% python3 -q
>>> import numpy as np
>>> np.set_printoptions(precision=3, suppress=True, linewidth=100)
>>> def rnd(a):
...     return np.round(a, 3) + 0
... 
>>> data = np.array([[-1.0, 1.0, 1.0, 1.0],
...     [1.0, -1.0, 1.0, 1.0],
...     [1.0, 1.0, -1.0, 1.0],
...     [1.0, 1.0, 1.0, -1.0]])
>>> data @ data.T
array([[4., 0., 0., 0.],
       [0., 4., 0., 0.],
       [0., 0., 4., 0.],
       [0., 0., 0., 4.]])
>>> rnd(np.linalg.pinv(data))
array([[-0.25,  0.25,  0.25,  0.25],
       [ 0.25, -0.25,  0.25,  0.25],
       [ 0.25,  0.25, -0.25,  0.25],
       [ 0.25,  0.25,  0.25, -0.25]])
>>> rnd(np.linalg.norm(data, axis=0))
array([2., 2., 2., 2.])
>>> evals, vecs = np.linalg.eig(data)
>>> rnd(np.sort(np.linalg.eigvals(data @ data)))
array([4., 4., 4., 4.])
>>> evals, vecs = np.linalg.eigvalsh(data)
Traceback (most recent call last):
  File "<python-input-9>", line 1, in <module>
    evals, vecs = np.linalg.eigvalsh(data)
    ^^^^^^^^^^^
ValueError: too many values to unpack (expected 2)
>>> evals, vecs = np.linalg.eigh(data)
>>> rnd(vecs @ np.diag(evals) @ vecs.T)
array([[-1.,  1.,  1.,  1.],
       [ 1., -1.,  1.,  1.],
       [ 1.,  1., -1.,  1.],
       [ 1.,  1.,  1., -1.]])
>>> print(np.unique(evals.round(6) + 0, return_counts=True)[1])
[3 1]
>>> rnd(vecs.T @ data @ vecs)
array([[-2.,  0.,  0.,  0.],
       [ 0., -2.,  0.,  0.],
       [ 0.,  0., -2.,  0.],
       [ 0.,  0.,  0.,  2.]])
>>> (evals > 1e-8).sum(), (evals < -1e-8).sum()
(np.int64(1), np.int64(3))
>>> evals, vecs = np.linalg.eigh(data)
>>> vec = np.array([0, 0, 1, 0])
>>> print(vec @ data @ vec)
-1.0
>>> print(vec @ data @ vec / (vec @ vec), evals[0], rnd(evals[-1]))
-1.0 -2.0 2.0
>>> rnd(vecs * np.abs(evals) @ vecs.T)
array([[2., 0., 0., 0.],
       [0., 2., 0., 0.],
       [0., 0., 2., 0.],
       [0., 0., 0., 2.]])
>>> Y = np.array([[1, -3, 2, 0, -3],
...     [0, 3, -3, 1, 2],
...     [1, -2, -2, 3, 1],
...     [-2, 3, -1, -3, -1],
...     [3, 1, -1, -1, -2]])
>>> X = np.block([[np.zeros((5, 5)), Y], [Y.T, np.zeros((5, 5))]])
>>> X
array([[ 0.,  0.,  0.,  0.,  0.,  1., -3.,  2.,  0., -3.],
       [ 0.,  0.,  0.,  0.,  0.,  0.,  3., -3.,  1.,  2.],
       [ 0.,  0.,  0.,  0.,  0.,  1., -2., -2.,  3.,  1.],
       [ 0.,  0.,  0.,  0.,  0., -2.,  3., -1., -3., -1.],
       [ 0.,  0.,  0.,  0.,  0.,  3.,  1., -1., -1., -2.],
       [ 1.,  0.,  1., -2.,  3.,  0.,  0.,  0.,  0.,  0.],
       [-3.,  3., -2.,  3.,  1.,  0.,  0.,  0.,  0.,  0.],
       [ 2., -3., -2., -1., -1.,  0.,  0.,  0.,  0.,  0.],
       [ 0.,  1.,  3., -3., -1.,  0.,  0.,  0.,  0.,  0.],
       [-3.,  2.,  1., -1., -2.,  0.,  0.,  0.,  0.,  0.]])
>>> f = np.array([0, 2, 1, -1, 1, 0, -2, -1, 0, 1])
>>> Y = X + np.outer(f, np.eye(10)[3])
>>> rnd(np.linalg.det(Y) / np.linalg.det(X)), rnd(1 + np.linalg.solve(X, f)[3])
(np.float64(1.574), np.float64(1.574))
>>> np.linalg.matrix_rank(Y - X)
np.int64(1)
